$ python -q
>>> import numpy as np
>>> np.set_printoptions(precision=3, suppress=True, linewidth=140, floatmode="fixed")
>>> rnd = lambda a: np.round(a, 3) + 0
>>> mat = np.load("test4.npy")
>>> mat
array([[-0.029,  0.039, -0.002],
       [ 2.422,  2.367,  0.250],
       [ 2.407,  2.401,  0.261],
       [-0.009,  0.004, -0.053],
       [ 0.766,  0.690,  0.040],
       [ 1.657,  1.565,  0.172],
       [ 0.853,  0.843,  0.105],
       [ 0.763,  0.866,  0.063],
       [ 0.860,  0.795,  0.118],
       [-0.074,  0.033,  0.010],
       [ 1.639,  1.541,  0.157]])
>>> vec = np.array([0, 3, 2])
>>> y = mat @ vec
>>> rnd(np.linalg.solve(mat.T @ mat, mat.T @ y))
array([0.000, 3.000, 2.000])
>>> rnd(y)
array([ 0.113,  7.601,  7.725, -0.094,  2.150,  5.039,  2.739,  2.724,  2.621,  0.119,  4.937])
>>> rng = np.random.default_rng(50459)
>>> y = y + 0.1 * rng.normal(size=11)
>>> rnd(y)
array([ 0.074,  7.554,  7.810, -0.256,  2.169,  4.868,  2.825,  2.609,  2.534,  0.204,  4.862])
>>> b, *_ = np.linalg.lstsq(mat, y)
>>> rnd(mat.T @ (y - mat @ b))
array([0.000, 0.000, 0.000])
>>> rnd(np.linalg.norm(y - mat @ b))
np.float64(0.276)
>>> [round(float(np.linalg.norm(np.linalg.solve(mat.T @ mat + lam * np.eye(3), mat.T @ y))), 2) for lam in (0, 1, 10, 100)]
[5.0, 2.17, 1.77, 0.62]
>>> b.round()
array([-0.000,  3.000,  4.000])
>>> C2 = np.cov(mat, rowvar=False)
>>> rnd(C2)
array([[0.822, 0.782, 0.090],
       [0.782, 0.747, 0.086],
       [0.090, 0.086, 0.010]])
>>> np.argsort(-mat.std(axis=0).round(6), kind="stable")
array([0, 1, 2])
>>> q, Rm = np.linalg.qr(mat)
>>> q.shape, Rm.shape
((11, 3), (3, 3))
>>> np.allclose(Rm.T @ Rm, mat.T @ mat)
True
>>> W0 = np.loadtxt("x.csv", delimiter=",")
>>> W0
array([[-1.700,  0.000,  1.000,  0.000],
       [-3.000,  2.300, -2.000,  1.000],
       [-1.000,  2.000,  0.300, -3.000],
       [-2.000,  0.000,  1.000,  0.300]])
>>> M2 = W0 / np.linalg.norm(W0, axis=1, keepdims=True)
>>> C2 = M2 @ M2.T
>>> rnd(C2[3])
array([0.989, 0.434, 0.165, 1.000])
>>> np.argwhere(np.triu(np.abs(C2) > 0.95, 1))
array([[0, 3]])
>>> def softmax(z):
...     e = np.exp(z - z.max(axis=-1, keepdims=True))
...     return e / e.sum(axis=-1, keepdims=True)
... 
>>> rnd(softmax(10 * W0[1]))
array([0.000, 1.000, 0.000, 0.000])
>>> rnd(softmax(W0).sum(axis=1))
array([1.000, 1.000, 1.000, 1.000])
>>> rnd(softmax(W0[1] + -1))
array([0.004, 0.775, 0.011, 0.211])
>>> rnd(softmax(W0[1]))
array([0.004, 0.775, 0.011, 0.211])
>>> scores = W0 @ W0.T / np.sqrt(4)
>>> softmax(scores).round(6).argmax(axis=1)
array([3, 1, 2, 3])
>>> rnd(softmax(scores))
array([[0.298, 0.201, 0.116, 0.385],
       [0.000, 0.999, 0.000, 0.001],
       [0.002, 0.006, 0.990, 0.002],
       [0.279, 0.265, 0.062, 0.394]])
>>> ang = np.radians(72)
>>> Rm = np.eye(4)
>>> Rm[2, 2] = Rm[3, 3] = np.cos(ang)
>>> Rm[2, 3], Rm[3, 2] = -np.sin(ang), np.sin(ang)
>>> rnd(Rm)
array([[ 1.000,  0.000,  0.000,  0.000],
       [ 0.000,  1.000,  0.000,  0.000],
       [ 0.000,  0.000,  0.309, -0.951],
       [ 0.000,  0.000,  0.951,  0.309]])
>>> M2 = W0 @ Rm.T
>>> rnd(M2)
array([[-1.700,  0.000,  0.309,  0.951],
       [-3.000,  2.300, -1.569, -1.593],
       [-1.000,  2.000,  2.946, -0.642],
       [-2.000,  0.000,  0.024,  1.044]])
>>> rnd(np.linalg.svd(W0, compute_uv=False)), rnd(np.linalg.svd(M2, compute_uv=False))
(array([4.870, 3.463, 2.579, 0.019]), array([4.870, 3.463, 2.579, 0.019]))
>>> rnd(np.linalg.det(Rm)), rnd(np.trace(Rm))
(np.float64(1.0), np.float64(2.618))
